>>> import numpy as np
>>> import numpy.linalg as la
>>> np.set_printoptions(precision=2, suppress=True, linewidth=140)
>>> rnd = lambda a: np.round(a, 2) + 0
>>> mat = np.loadtxt("out5.csv", delimiter=",")
>>> mat
array([[ 21.67,  -0.9 ,  39.63,  18.68, -60.34, -59.9 ],
       [ 19.51,   1.52,  39.42,  19.42, -59.34, -58.44],
       [ 21.47,   0.83,  39.75,  20.04, -58.7 , -60.44],
       [ 18.86,   0.48,  40.07,  20.12, -61.63, -61.26],
       [ 17.88,  -0.92,  40.35,  17.85, -58.82, -60.74],
       [ 21.17,  -0.17,  38.66,  20.35, -60.73, -59.49],
       [ 21.42,   1.08,  41.32,  17.97, -60.24, -58.37],
       [ 18.87,   3.13,  39.34,  19.94, -59.35, -59.93],
       [ 19.64,   0.9 ,  38.83,  20.31, -58.83, -60.07],
       [ 19.46,  -2.56,  41.12,  19.11, -60.49, -61.02],
       [ 20.47,   0.57,  40.39,  20.53, -58.71, -59.78],
       [ 20.22,   0.35,  40.32,  20.05, -59.13, -60.46],
       [ 18.4 ,   0.25,  40.29,  20.47, -60.82, -60.36],
       [ 19.37,  -0.46,  39.96,  19.73, -61.09, -58.69],
       [ 21.21,   0.76,  41.05,  20.13, -60.86, -58.34],
       [ 19.77,   0.89,  40.48,  21.35, -58.13, -59.08],
       [ 19.57,   1.17,  39.36,  19.24, -59.69, -61.82],
       [ 18.63,  -0.47,  39.23,  19.82, -60.18, -59.13],
       [ 20.91,  -0.39,  40.09,  19.91, -59.68, -60.28],
       [ 21.33,   0.04,  40.53,  18.94, -59.81, -58.82]])
>>> M2 = np.c_[mat[:, :5] @ np.array([[1, 1, 0, 1, 2],
...     [2, 1, 0, 2, 2],
...     [2, 0, 1, 0, 0],
...     [2, 2, 0, 1, 2],
...     [2, 0, 0, 2, 2]]), np.array([2, 2, -1, -1, 3, -1, 2, -3, 2, 1, 1, 2, 2, 1, 0, 2, 0, 3, -2, -1])]
>>> rnd(M2)
array([[ 15.81,  58.13,  39.63, -82.13, -41.78,   2.  ],
       [ 21.55,  59.87,  39.42, -76.71, -37.78,   2.  ],
       [ 25.31,  62.38,  39.75, -74.23, -32.72,  -1.  ],
       [ 16.94,  59.58,  40.07, -83.32, -44.34,  -1.  ],
       [ 14.8 ,  52.66,  40.35, -83.75, -48.02,   3.  ],
       [ 17.39,  61.7 ,  38.66, -80.28, -38.76,  -1.  ],
       [ 21.68,  58.44,  41.32, -78.93, -39.54,   2.  ],
       [ 24.99,  61.88,  39.34, -73.63, -34.82,  -3.  ],
       [ 22.06,  61.16,  38.83, -75.91, -35.96,   2.  ],
       [ 13.82,  55.12,  41.12, -87.53, -48.96,   1.  ],
       [ 26.03,  62.1 ,  40.39, -75.28, -34.28,   1.  ],
       [ 23.4 ,  60.67,  40.32, -77.29, -37.02,   2.  ],
       [ 18.78,  59.59,  40.29, -82.27, -43.4 ,   2.  ],
       [ 15.65,  58.37,  39.96, -84.  , -44.9 ,   1.  ],
       [ 23.37,  62.23,  41.05, -78.86, -37.52,   0.  ],
       [ 28.95,  63.36,  40.48, -73.36, -32.24,   2.  ],
       [ 19.73,  59.22,  39.36, -78.23, -39.42,   0.  ],
       [ 15.43,  57.8 ,  39.23, -82.85, -44.4 ,   3.  ],
       [ 20.77,  60.34,  40.09, -79.32, -38.5 ,  -2.  ],
       [ 20.73,  59.25,  40.53, -79.27, -39.  ,  -1.  ]])
>>> rnd(la.norm(la.qr(mat)[0].T @ M2, axis=0) ** 2 / ((M2 ** 2).sum(axis=0) + 1e-12))
array([1.  , 1.  , 1.  , 1.  , 1.  , 0.37])
>>> la.matrix_rank(M2)
np.int64(6)
>>> X = np.load("m.npy")
>>> X
array([[  2.07,  -0.15,  -6.88],
       [ -3.11,   0.38,  10.72],
       [ -0.86,  -0.04,   4.41],
       [ -1.89,  -0.61,   4.75],
       [  1.3 ,  -0.23,  -4.8 ],
       [  1.9 ,  -0.07,  -6.21],
       [ -3.88,   0.13,  11.34],
       [ -1.35,   0.33,   4.51],
       [  3.53,  -0.35, -10.81],
       [  0.65,   0.48,  -2.29],
       [  0.15,   0.59,   0.15],
       [  1.61,   0.  ,  -2.62],
       [ -2.71,  -0.22,   8.28],
       [ -2.57,  -0.08,   7.  ],
       [ -0.73,  -0.19,   2.  ],
       [ -2.13,  -0.2 ,   6.56],
       [ -2.22,  -0.19,   6.65],
       [  0.03,   0.13,   0.38],
       [ -2.22,  -0.43,   6.  ]])
>>> M2 = np.c_[X[:, :2] @ np.array([[-2, 3], [-1, -2]]), np.array([0, 2, 8, 0, 2, 0, 2, 9, 5, 9, 8, 5, 9, 5, 4, 9, 8, 7, 7])]
>>> rnd(M2)
array([[ -3.99,   6.51,   0.  ],
       [  5.84, -10.09,   2.  ],
       [  1.76,  -2.5 ,   8.  ],
       [  4.39,  -4.45,   0.  ],
       [ -2.37,   4.36,   2.  ],
       [ -3.73,   5.84,   0.  ],
       [  7.63, -11.9 ,   2.  ],
       [  2.37,  -4.71,   9.  ],
       [ -6.71,  11.29,   5.  ],
       [ -1.78,   0.99,   9.  ],
       [ -0.89,  -0.73,   8.  ],
       [ -3.22,   4.83,   5.  ],
       [  5.64,  -7.69,   9.  ],
       [  5.22,  -7.55,   5.  ],
       [  1.65,  -1.81,   4.  ],
       [  4.46,  -5.99,   9.  ],
       [  4.63,  -6.28,   8.  ],
       [ -0.19,  -0.17,   7.  ],
       [  4.87,  -5.8 ,   7.  ]])
>>> rnd(la.norm(M2 - X @ la.lstsq(X, M2)[0], axis=0))
array([ 0.  ,  0.  , 23.93])
>>> rnd(la.norm(la.qr(X)[0].T @ M2, axis=0) ** 2 / ((M2 ** 2).sum(axis=0) + 1e-12))
array([1. , 1. , 0.2])
>>> la.matrix_rank(M2)
np.int64(3)
>>> la.matrix_rank(np.c_[X, M2])
np.int64(4)
>>> rng = np.random.default_rng(956)
>>> M2 = X + rng.integers(-2, 3, (19, 1)) @ rng.integers(-2, 3, (1, 3))
>>> rnd(M2)
array([[ 2.07, -0.15, -6.88],
       [-3.11,  0.38, 10.72],
       [ 1.14, -1.04,  2.41],
       [-5.89,  1.39,  8.75],
       [ 5.3 , -2.23, -8.8 ],
       [ 3.9 , -1.07, -8.21],
       [ 0.12, -1.87,  7.34],
       [-1.35,  0.33,  4.51],
       [ 1.53,  0.65, -8.81],
       [ 0.65,  0.48, -2.29],
       [ 2.15, -0.41, -1.85],
       [-2.39,  2.  ,  1.38],
       [ 1.29, -2.22,  4.28],
       [-2.57, -0.08,  7.  ],
       [ 1.27, -1.19,  0.  ],
       [-6.13,  1.8 , 10.56],
       [ 1.78, -2.19,  2.65],
       [ 2.03, -0.87, -1.62],
       [ 1.78, -2.43,  2.  ]])
>>> rnd(la.svd(M2 - X, compute_uv=False))
array([18.49,  0.  ,  0.  ])
>>> rnd(np.abs(M2 - X).sum(axis=1))
array([ 0.,  0.,  5., 10., 10.,  5., 10.,  0.,  5.,  0.,  5., 10., 10.,  0.,  5., 10., 10.,  5., 10.])
>>> W0 = np.load("test15.npy")
>>> W0
array([[ 8, 10,  0,  0, -3, -6],
       [-4, -6,  0,  1,  3,  4],
       [ 6,  8,  6,  4,  0, -2],
       [ 4,  4,  4,  4,  2,  0],
       [ 3,  4, -5, -4, -4, -5],
       [ 5,  4,  1,  3,  2, -1],
       [ 6,  4, -2,  2,  2, -2]])
>>> # null space of dimension 3
>>> vec = np.array([0, 2, 2, 0, 1, 1])
>>> h1 = np.maximum(W0 @ vec, 0)
>>> W0.T @ h1
array([ 395,  450,  231,  217,   33, -137])
>>> rnd(np.tanh(W0 @ vec))
array([ 1., -1.,  1.,  1., -1.,  1.,  1.])
>>> np.maximum(W0 @ (3 * vec), 0)
array([33,  0, 78, 54,  0, 33, 12])
>>> h1
array([11,  0, 26, 18,  0, 11,  4])
>>> np.unique(W0.round(6), axis=0).shape
(7, 6)
>>> np.abs(np.diag(la.qr(W0)[1])) > 1e-9
array([ True,  True,  True, False, False, False])
>>> rnd(np.trace(la.pinv(W0) @ W0))
np.float64(3.0)
>>> rnd(W0 @ la.pinv(W0) @ W0)
array([[ 8., 10.,  0.,  0., -3., -6.],
       [-4., -6.,  0.,  1.,  3.,  4.],
       [ 6.,  8.,  6.,  4.,  0., -2.],
       [ 4.,  4.,  4.,  4.,  2.,  0.],
       [ 3.,  4., -5., -4., -4., -5.],
       [ 5.,  4.,  1.,  3.,  2., -1.],
       [ 6.,  4., -2.,  2.,  2., -2.]])
>>> la.lstsq(W0[:-1].T, W0[-1])[2]
np.int32(3)
>>> f, r1 = W0[0], W0[3]
>>> f @ r1
np.int64(66)
>>> p = (f @ r1) / (f @ f) * f
>>> la.matrix_rank(np.outer(f, r1))
np.int64(1)
>>> rnd(p)
array([ 2.53,  3.16,  0.  ,  0.  , -0.95, -1.89])
>>> np.outer(f, r1)
array([[ 32,  32,  32,  32,  16,   0],
       [ 40,  40,  40,  40,  20,   0],
       [  0,   0,   0,   0,   0,   0],
       [  0,   0,   0,   0,   0,   0],
       [-12, -12, -12, -12,  -6,   0],
       [-24, -24, -24, -24, -12,   0]])
>>> (r1 - p) @ f
np.float64(0.0)
>>> arr = np.loadtxt("a.csv", delimiter=",")
>>> arr
array([[ 0.89, -1.  ,  0.16,  0.93, -0.87, -0.27],
       [-0.82,  0.83,  0.34,  0.86, -0.86, -0.87],
       [-0.89,  0.91, -0.7 ,  0.85, -0.98, -0.84],
       [-0.93,  0.99,  0.96,  0.91, -0.99, -0.71],
       [ 0.97, -1.  ,  0.82,  0.16,  0.75,  0.66],
       [-0.74, -0.47, -0.98,  0.97, -0.49, -0.99],
       [ 0.19, -0.76, -0.82,  0.52, -0.21, -0.55],
       [ 0.68, -0.52,  0.9 , -0.56,  0.32,  0.85],
       [-0.55,  0.95,  0.6 , -0.63, -0.16,  0.56],
       [ 0.4 ,  0.94,  0.8 , -0.99,  0.65,  1.  ],
       [-0.95,  0.99, -0.41,  0.41, -0.41, -0.89],
       [-0.92,  0.98,  0.27,  0.77, -0.97, -0.73]])
>>> Xs = arr - arr.mean(axis=0)
>>> Uu, s, Vt = la.svd(Xs, full_matrices=False)
>>> rnd(s ** 2 / (s ** 2).sum())
array([0.58, 0.3 , 0.09, 0.02, 0.01, 0.  ])
>>> (np.sign(Uu[:, 0]) == np.sign(Uu[0, 0])).astype(int)
array([1, 0, 0, 0, 1, 0, 1, 1, 1, 1, 0, 0])
>>> rnd(Xs.mean(axis=0))
array([0., 0., 0., 0., 0., 0.])
>>> la.matrix_rank(Xs)
np.int64(6)
>>> rnd(np.abs(Vt[-1]))
array([0.17, 0.1 , 0.21, 0.59, 0.04, 0.75])
>>> arr[12]
Traceback (most recent call last):
  File "<python-input-53>", line 1, in <module>
    arr[12]
    ~~~^^^^
IndexError: index 12 is out of bounds for axis 0 with size 12
>>> rnd(la.norm(arr))
np.float64(6.51)
>>> rnd(arr.sum(axis=1))
array([-0.16, -0.52, -1.65,  0.23,  2.36, -2.7 , -1.63,  1.67,  0.77,  2.8 , -1.26, -0.6 ])
>>> la.matrix_rank(arr)
np.int64(6)
>>> np.unravel_index(np.abs(arr).argmax(), arr.shape)
(np.int64(0), np.int64(1))
>>> arr.shape
(12, 6)
>>> la.rank(arr)
Traceback (most recent call last):
  File "<python-input-59>", line 1, in <module>
    la.rank(arr)
    ^^^^^^^
AttributeError: module 'numpy.linalg' has no attribute 'rank'
>>> cov = np.cov(arr, rowvar=False)
>>> rnd(np.corrcoef(arr.T))
array([[ 1.  , -0.76,  0.35, -0.42,  0.67,  0.71],
       [-0.76,  1.  ,  0.14, -0.09, -0.35, -0.21],
       [ 0.35,  0.14,  1.  , -0.52,  0.37,  0.67],
       [-0.42, -0.09, -0.52,  1.  , -0.8 , -0.89],
       [ 0.67, -0.35,  0.37, -0.8 ,  1.  ,  0.84],
       [ 0.71, -0.21,  0.67, -0.89,  0.84,  1.  ]])
>>> rnd(np.median(arr, axis=0))
array([-0.64,  0.87,  0.31,  0.64, -0.45, -0.63])
>>> cov.shape
(6, 6)
>>> rnd(cov)
array([[ 0.61, -0.53,  0.19, -0.23,  0.33,  0.43],
       [-0.53,  0.78,  0.09, -0.06, -0.19, -0.15],
       [ 0.19,  0.09,  0.51, -0.26,  0.17,  0.37],
       [-0.23, -0.06, -0.26,  0.49, -0.36, -0.48],
       [ 0.33, -0.19,  0.17, -0.36,  0.41,  0.41],
       [ 0.43, -0.15,  0.37, -0.48,  0.41,  0.59]])
>>> feats = np.load("case19.npy")
>>> feats
array([[-2.63, -6.7 , -5.34,  4.43],
       [-2.7 , -3.03,  4.31, -8.06],
       [ 4.95, -6.49,  4.38, -3.77],
       [-0.56, -5.34,  8.39,  0.85],
       [-0.23, -7.88,  2.67,  5.55],
       [ 4.28, -2.38,  3.59, -7.95],
       [ 2.89, -1.79,  0.23, -9.4 ],
       [-5.5 , -6.22, -5.54,  0.57],
       [-0.19, -7.11,  3.38,  6.17],
       [ 7.22,  6.32, -0.05,  2.8 ],
       [ 0.92,  1.45, -6.4 , -7.49],
       [ 1.62, -2.85, -7.95, -5.1 ],
       [ 7.05,  6.92,  1.26,  0.94],
       [ 1.42, -1.09, -4.11, -8.94],
       [-0.99, -4.69,  2.75,  8.33],
       [ 0.99, -4.3 ,  5.44,  7.14],
       [-3.95,  5.32, -7.46, -0.63],
       [ 6.26, -5.6 , -1.81, -5.12],
       [ 0.54,  1.3 , -5.08, -8.5 ],
       [ 1.72, -6.56, -6.87,  2.6 ],
       [ 8.17, -2.01, -4.87, -2.37],
       [ 6.  ,  7.75, -0.91,  1.77],
       [-1.66, -9.44, -0.54, -2.82],
       [-3.27,  4.64, -6.6 ,  4.92],
       [-3.74, -6.09, -3.99,  5.74]])
>>> M2 = np.c_[feats[:, :3] @ np.array([[-1, -2, -1], [0, -1, -2], [2, -2, 2]]), np.array([1, 1, 3, 0, 3, 1, 2, 2, 1, 3, 3, 3, 0, 0, 1, 1, 2, 3, 3, 0, 0, 0, 3, 0, 2])]
>>> rnd(M2)
array([[ -8.05,  22.64,   5.35,   1.  ],
       [ 11.32,  -0.19,  17.38,   1.  ],
       [  3.81, -12.17,  16.79,   3.  ],
       [ 17.34, -10.32,  28.02,   0.  ],
       [  5.57,   3.  ,  21.33,   3.  ],
       [  2.9 , -13.36,   7.66,   1.  ],
       [ -2.43,  -4.45,   1.15,   2.  ],
       [ -5.58,  28.3 ,   6.86,   2.  ],
       [  6.95,   0.73,  21.17,   1.  ],
       [ -7.32, -20.66, -19.96,   3.  ],
       [-13.72,   9.51, -16.62,   3.  ],
       [-17.52,  15.51, -11.82,   3.  ],
       [ -4.53, -23.54, -18.37,   0.  ],
       [ -9.64,   6.47,  -7.46,   0.  ],
       [  6.49,   1.17,  15.87,   1.  ],
       [  9.89,  -8.56,  18.49,   1.  ],
       [-10.97,  17.5 , -21.61,   2.  ],
       [ -9.88,  -3.3 ,   1.32,   3.  ],
       [-10.7 ,   7.78, -13.3 ,   3.  ],
       [-15.46,  16.86,  -2.34,   0.  ],
       [-17.91,  -4.59, -13.89,   0.  ],
       [ -7.82, -17.93, -23.32,   0.  ],
       [  0.58,  13.84,  19.46,   3.  ],
       [ -9.93,  15.1 , -19.21,   0.  ],
       [ -4.24,  21.55,   7.94,   2.  ]])
>>> rnd(la.lstsq(feats, M2[:, 0])[0])
array([-1.,  0.,  2.,  0.])
>>> Xs = (M2 - M2.mean(axis=0)) / M2.std(axis=0)
>>> np.argwhere(np.abs(Xs) > 2)
array([[3, 0]])
>>> b = la.lstsq(np.delete(Xs, 2, axis=1), Xs[:, 2])[0]
>>> rnd(b)
array([0.95, 0.34, 0.1 ])
>>> idx = feats[:, 3] > np.median(feats[:, 3])
>>> f = feats[idx].mean(axis=0) - feats[~idx].mean(axis=0)
>>> ((feats - feats.mean(axis=0)) @ f > 0).astype(int)
array([1, 0, 0, 1, 1, 0, 0, 1, 1, 1, 0, 0, 1, 0, 1, 1, 0, 0, 0, 1, 0, 1, 0, 1, 1])
>>> m1 = np.load("data.npy")
>>> m1
array([[ 0.3,  0.9, -0.7, -1.9, -1.9,  0.9],
       [-1.8,  0. ,  1.9,  0.5, -0.2,  1.8],
       [-0.1, -0.9, -0.5,  1.1, -0.6,  0.5],
       [ 0.5,  0.1, -0.3,  0.9,  0.3,  1.2],
       [-0.1, -0.2,  0.6,  0.3, -0.1,  1.2],
       [-1. ,  0.2, -2.4, -0.2,  0.5,  0.4],
       [ 2. , -0.6, -0.4,  0.5, -0.4, -0.7],
       [-0.7, -0.7,  0. , -1.7,  0.7, -1.3],
       [-0.7, -0.2,  0.6, -0.7,  2.1,  1.2],
       [ 0.5, -0.6,  2.1,  1.9,  0.9,  0.4],
       [-1.5,  0.7,  0.1, -1.4,  1.8, -1. ],
       [ 1.3, -0.3, -0.8,  0.8, -0.6, -0.1],
       [-1.6,  0.9,  1.1, -0.6,  0.7,  0.7],
       [ 0.3,  0.5, -0.7,  0.6,  0.2,  0.6],
       [-0.1,  0.3,  1.4, -0.2, -0.2, -1.8],
       [-1.1,  1.9, -1.4,  0.2, -1.9,  0.5],
       [ 5. , -8. ,  5.5, -0.5,  3. ,  0. ],
       [ 0.6,  1.2,  1. ,  0.7,  1.2, -0.1],
       [ 0.8,  1.3, -0.1,  0.4, -1.2,  1. ],
       [ 1.5,  0. , -2.5, -0.2, -0.5, -1.5],
       [-1.4, -1.8, -1.1, -1.3, -0.3,  1.4],
       [ 2.1, -0.1, -0.7,  2.6,  1.6,  0. ],
       [-0.1, -1. ,  0.3, -0.9, -1. , -0.1],
       [-0.1,  0. , -0.4,  0.4,  1.4,  0.7],
       [-0.9, -2.2, -0.1,  0.7, -0.1, -0.5],
       [ 0.4,  0.6,  0.8, -1.9,  0.8,  0.6],
       [ 1.1,  0.3,  0.8, -0.4,  0.1,  0.7],
       [-1.1,  0.7, -0.5, -0.3, -2.2,  0.1],
       [-2.6,  1.3, -2.1, -1.9, -1.9,  0.7],
       [ 1.9, -1.1,  1.1, -2.8, -0.6, -0.1],
       [-0.6,  2.1,  0.7, -1.4,  0. ,  0.4],
       [ 1.4,  1.4,  0.3,  0.6, -0.5, -0.4],
       [ 0.4, -0.9,  0. ,  0.4,  1.6,  0. ]])
>>> Q, vecs = la.qr(m1[:, :3])[0], la.qr(m1[:, 3:])[0]
>>> s = la.svd(Q.T @ vecs, compute_uv=False)
>>> rnd(np.degrees(np.arccos(s.clip(0, 1))))
array([55.77, 67.93, 85.36])
>>> rnd(la.norm(Q @ Q.T - vecs @ vecs.T, 2))
np.float64(1.0)
>>> rnd(s)
array([0.56, 0.38, 0.08])
